% ipython --no-banner

In [1]: import numpy as np

In [2]: np.set_printoptions(suppress=True, linewidth=200)

In [3]: arr = np.loadtxt("dump.csv", delimiter=",")

In [4]: print(arr)
[[ 1.  0.  3.  1. -3. -2.  1.  1.  0.  1.  1.  3.]
 [-1.  1.  3.  1.  1.  1. -1.  1. -3. -3.  0.  1.]
 [-3.  0.  0.  2.  1.  2.  3.  0. -2. -3.  3.  1.]
 [ 0.  2. -1.  1. -2.  1.  3.  0.  0. -2.  2.  3.]
 [-3.  3. -1. -3.  3. -2. -3.  1.  1. -2.  2.  1.]
 [ 2.  1.  0. -2.  1. -3.  0.  3. -2.  2.  1. -3.]
 [-1.  3. -3.  1.  1.  1.  0.  3. -2. -3.  2.  3.]
 [-3.  2.  0.  1.  0.  3. -2. -2.  2.  1. -3. -3.]
 [-3.  3.  1. -1. -2. -1. -2.  3.  1. -1.  0. -3.]
 [-3.  2. -3.  0.  0. -1.  2. -2. -3. -2.  1.  3.]
 [ 2.  1. -2.  2. -1.  1. -1. -2.  2. -1. -2. -3.]
 [-3. -2.  0.  0. -2. -2. -3.  3.  3.  0.  1. -2.]
 [-2.  2. -1.  2. -3. -1.  1.  2.  0. -2. -2.  2.]
 [ 0.  1. -1.  3.  0.  0. -3.  0.  2.  3.  0.  0.]
 [-2.  3. 12.  4.  0.  1. -2.  4. -9. -8.  1.  6.]]

In [5]: proj = arr @ np.linalg.solve(arr.T @ arr, arr.T)

In [6]: print(np.allclose(proj @ proj, proj))
True

In [7]: print(round(float(np.trace(proj)), 3))
12.0

In [8]: print(np.linalg.matrix_rank(np.eye(15) - proj))
3

In [9]: O, V = np.linalg.qr(arr[:, :5])[0], np.linalg.qr(arr[:, 5:])[0]

In [10]: sig = np.linalg.svd(O.T @ V, compute_uv=False)

In [11]: print((sig > 0.9).sum())
1

In [12]: B = np.c_[arr[:, :7] @ np.array([[1, 2, 2, 2, 2, 2, 0],
    ...:     [2, 0, 1, 1, 2, 2, 2],
    ...:     [2, 2, 2, 0, 1, 1, 2],
    ...:     [1, 1, 2, 2, 0, 1, 2],
    ...:     [1, 0, 0, 1, 1, 2, 1],
    ...:     [2, 1, 0, 2, 0, 2, 1],
    ...:     [2, 1, 0, 0, 1, 0, 2]]), np.array([-1, -4, -1, -3, 3, -5, -4, -3, 3, 4, 1, -5, 3, -2, -4])]

In [13]: print(B)
[[  3.   8.  10.  -3.   3.  -4.   5.  -1.]
 [  9.   5.   7.   4.   3.   8.  10.  -4.]
 [ 10.   1.  -2.   3.  -2.   2.  13.  -1.]
 [  9.   3.   2.   4.   4.   2.   9.  -3.]
 [ -9. -16. -11. -10.  -1.  -2.  -7.   3.]
 [ -3.  -1.   1.  -4.   7.   0.  -4.  -5.]
 [  3.  -6.  -3.   6.   2.   6.   4.  -4.]
 [  4.  -4.  -2.   4.  -4.   5.   5.  -3.]
 [ -4.  -8.  -3.  -9.  -3.  -6.  -1.   3.]
 [ -3. -11. -10.  -6.  -3.  -7.   1.   4.]
 [  1.   2.   5.  10.   2.   6.   0.   1.]
 [-19. -11.  -8. -14. -15. -18. -14.  -5.]
 [ -1.  -4.   0.  -3.  -3.  -7.   4.   3.]
 [ -3.  -2.   5.   7.  -2.   4.   0.  -2.]
 [ 30.  23.  31.   9.  12.  20.  35.  -4.]]

In [14]: print(np.round(np.linalg.norm(np.linalg.qr(arr)[0].T @ B, axis=0) ** 2 / ((B ** 2).sum(axis=0) + 1e-12), 3))
[1.    1.    1.    1.    1.    1.    1.    0.623]

In [15]: Uu, sig, vt = np.linalg.svd(arr, full_matrices=False)

In [16]: print(np.round(np.cumsum(sig ** 2) / np.sum(sig ** 2), 3))
[0.46  0.595 0.712 0.8   0.866 0.902 0.934 0.96  0.976 0.989 0.998 1.   ]

In [17]: print(np.allclose(Uu * sig @ vt, arr))
True

In [18]: print(sig.round(3))
[21.657 11.748 10.901  9.494  8.204  6.08   5.734  5.055  4.079  3.718  2.949  1.463]

In [19]: print(np.round(sig / sig[0], 3))
[1.    0.542 0.503 0.438 0.379 0.281 0.265 0.233 0.188 0.172 0.136 0.068]

In [20]: print(arr.shape)
(15, 12)

In [21]: print(np.abs(arr).max())
12.0

In [22]: np.zeros(15, 12)
---------------------------------------------------------------------------
TypeError                                 Traceback (most recent call last)
Cell In[22], line 1
----> 1 np.zeros(15, 12)

TypeError: Cannot interpret '12' as a data type

In [23]: print(np.linalg.matrix_rank(arr))
12

In [24]: arr[:, 12]
---------------------------------------------------------------------------
IndexError                                Traceback (most recent call last)
Cell In[24], line 1
----> 1 arr[:, 12]

IndexError: index 12 is out of bounds for axis 1 with size 12

In [25]: print(np.round(arr.mean(axis=0), 3))
[-1.267  1.467  0.467  0.8   -0.4   -0.133 -0.467  1.    -0.667 -1.333  0.467  0.6  ]

In [26]: rng = np.random.default_rng(14)

In [27]: ang = rng.uniform(0, 2 * np.pi, 36)

In [28]: O, _ = np.linalg.qr(np.array([[0.0, 0.7], [0.0, -0.3], [1.0, -0.8]]))

In [29]: m1 = 10 * np.c_[np.cos(ang), np.sin(ang)] @ O.T

In [30]: print(m1.round(3))
[[-8.027  3.44  -4.872]
 [ 7.047 -3.02   6.42 ]
 [-8.789  3.767  2.926]
 [-7.078  3.033 -6.38 ]
 [-7.13   3.056  6.31 ]
 [-2.75   1.179  9.542]
 [-9.164  3.927 -0.773]
 [-8.986  3.851  2.101]
 [ 1.883 -0.807  9.788]
 [-4.042  1.732  8.981]
 [-9.189  3.938  0.231]
 [ 3.574 -1.532 -9.213]
 [-7.329  3.141  6.036]
 [-9.156  3.924  0.875]
 [ 5.46  -2.34   8.044]
 [-0.415  0.178  9.99 ]
 [ 9.109 -3.904 -1.333]
 [-7.443  3.19   5.868]
 [-1.649  0.707 -9.838]
 [ 8.764 -3.756  3.013]
 [ 2.127 -0.912  9.729]
 [-5.787  2.48  -7.769]
 [-2.917  1.25   9.483]
 [ 4.354 -1.866  8.807]
 [-8.007  3.431  4.911]
 [ 1.769 -0.758 -9.813]
 [ 7.563 -3.241 -5.683]
 [-6.648  2.849 -6.906]
 [ 7.706 -3.302 -5.451]
 [ 1.692 -0.725 -9.829]
 [-4.101  1.758 -8.95 ]
 [-9.19   3.939 -0.175]
 [-1.299  0.557 -9.9  ]
 [-9.174  3.932 -0.61 ]
 [-4.285  1.837 -8.847]
 [ 7.621 -3.266  5.59 ]]

In [31]: G = np.cov(m1, rowvar=False)

In [32]: print(np.round(np.linalg.eigvalsh(G)[::-1], 3) + 0)
[51.935 45.674  0.   ]

In [33]: print(np.round(np.corrcoef(m1[:, 0], m1[:, 2])[0, 1], 3))
0.044

In [34]: print(np.argsort(-m1.std(axis=0).round(6), kind="stable"))
[2 0 1]

In [35]: print(np.argwhere(np.triu(np.abs(np.corrcoef(m1.T)) > 0.8, 1)))
[[0 1]]

In [36]: print(np.round(np.polyfit(m1[:, 0], m1[:, 2], 1), 3))
[0.05  0.444]

In [37]: Ac = m1 - m1.mean(axis=0)

In [38]: V = np.linalg.svd(Ac)[2][:2]

In [39]: B = Ac - Ac @ V.T @ V

In [40]: print(round(np.linalg.norm(B) / np.linalg.norm(Ac), 3))
0.0

In [41]: print(np.round(np.diag(V.T @ V), 3))
[0.845 0.155 1.   ]

In [42]: idx = m1[:, 1] > np.median(m1[:, 1])

In [43]: u = m1[idx].mean(axis=0) - m1[~idx].mean(axis=0)

In [44]: print(u.round(3))
[-10.731   4.599  -1.466]

In [45]: print(((m1 - m1.mean(axis=0)) @ u > 0).astype(int))
[1 0 1 1 1 0 1 1 0 1 1 0 1 1 0 0 0 1 1 0 0 1 0 0 1 0 0 1 0 0 1 1 1 1 1 0]

In [46]: print(idx.astype(int))
[1 0 1 1 1 0 1 1 0 1 1 0 1 1 0 0 0 1 0 0 0 1 0 0 1 0 0 1 0 0 1 1 0 1 1 0]

In [47]: print(np.round(m1[19] @ m1[4], 3))
-54.957

In [48]: print(np.round(np.linalg.norm(m1, 2), 3))
42.986

In [49]: print(np.round(np.linalg.norm(m1, axis=1), 3))
[10. 10. 10. 10. 10. 10. 10. 10. 10. 10. 10. 10. 10. 10. 10. 10. 10. 10. 10. 10. 10. 10. 10. 10. 10. 10. 10. 10. 10. 10. 10. 10. 10. 10. 10. 10.]

In [50]: print(round(float(np.linalg.norm(m1) ** 2 / np.linalg.norm(m1, 2) ** 2), 3))
1.948

In [51]: print(round(float(np.linalg.norm(m1, 1)), 3), round(float(np.linalg.norm(m1, np.inf)), 3))
224.986 16.505

In [52]: A = np.load("block3.npy")

In [53]: print(A)
[[0 1 1 0 0]
 [1 0 1 0 0]
 [1 1 0 0 0]
 [0 0 0 0 1]
 [0 0 0 1 0]]

In [54]: # 2 blocks once reordered

In [55]: print(np.round(np.linalg.eigvals(A).sum().real, 3))
-0.0

In [56]: print(np.round(np.linalg.det(2 * A), 3), round(np.linalg.det(A), 3))
-64.0 -2.0

In [57]: print(round(np.linalg.det(A[::-1]), 3))
-2.0

In [58]: print(np.einsum("ij,ji->", A, A))
8

In [59]: O, r_ = np.linalg.qr(A)

In [60]: print(np.trace(O @ O.T))
5.0

In [61]: print(round(float(abs(r_[0, 0])), 3), np.round(np.linalg.norm(A[:, 0]), 3))
1.414 1.414

In [62]: print(r_.round(3))
[[-1.414 -0.707 -0.707  0.     0.   ]
 [ 0.     1.225  0.408  0.     0.   ]
 [ 0.     0.    -1.155  0.     0.   ]
 [ 0.     0.     0.    -1.     0.   ]
 [ 0.     0.     0.     0.    -1.   ]]

In [63]: print(np.round(np.abs(np.diag(r_)), 3))
[1.414 1.225 1.155 1.    1.   ]

In [64]: print(O.shape, r_.shape)
(5, 5) (5, 5)

In [65]: x = np.array([-2, -9, -6, -9, 9])

In [66]: print(np.linalg.norm(A @ x) <= np.linalg.norm(A, 2) * np.linalg.norm(x) + 1e-9)
True

In [67]: print(A @ np.ones(5))
[2. 2. 2. 1. 1.]

In [68]: print(A @ (2 * x))
[-30 -16 -22  18 -18]

In [69]: print(A @ np.eye(5)[4])
[0. 0. 0. 1. 0.]

In [70]: print((A * x).sum(axis=1))
[-15  -8 -11   9  -9]

In [71]: print(np.all(np.linalg.eigvalsh(A) > 0))
False

In [72]: feats = np.load("case18.npy")

In [73]: print(feats.round(3))
[[-0.471  0.587  0.278 -0.358  0.023  0.32   0.355]
 [-0.393 -0.287  0.218  0.187  0.232 -0.61   0.505]
 [-0.55  -0.464 -0.555 -0.286 -0.222  0.209  0.009]
 [ 0.118  0.301 -0.197 -0.507 -0.398 -0.659 -0.079]
 [-0.393 -0.108  0.551  0.167 -0.478 -0.062 -0.52 ]
 [-0.393  0.429 -0.384  0.324  0.409 -0.202 -0.448]
 [ 0.     0.268 -0.277  0.604 -0.585  0.049  0.376]]

In [74]: # orthonormal columns

In [75]: x = np.array([-5, 0, 1, -3, -2, -4, -5])

In [76]: y = feats @ x

In [77]: b, lr = np.zeros(7), 1 / np.linalg.norm(feats, 2) ** 2

In [78]: for i in range(250):
    ...:     b -= lr * feats.T @ (feats @ b - y)
    ...:     if i % 50 == 0: print(i, round(np.linalg.norm(feats @ b - y), 3))
    ...: 
0 0.0
50 0.0
100 0.0
150 0.0
200 0.0

In [79]: print(np.round(np.linalg.cond(feats), 3))
1.0

In [80]: print(b.round(3) + 0)
[-5.  0.  1. -3. -2. -4. -5.]
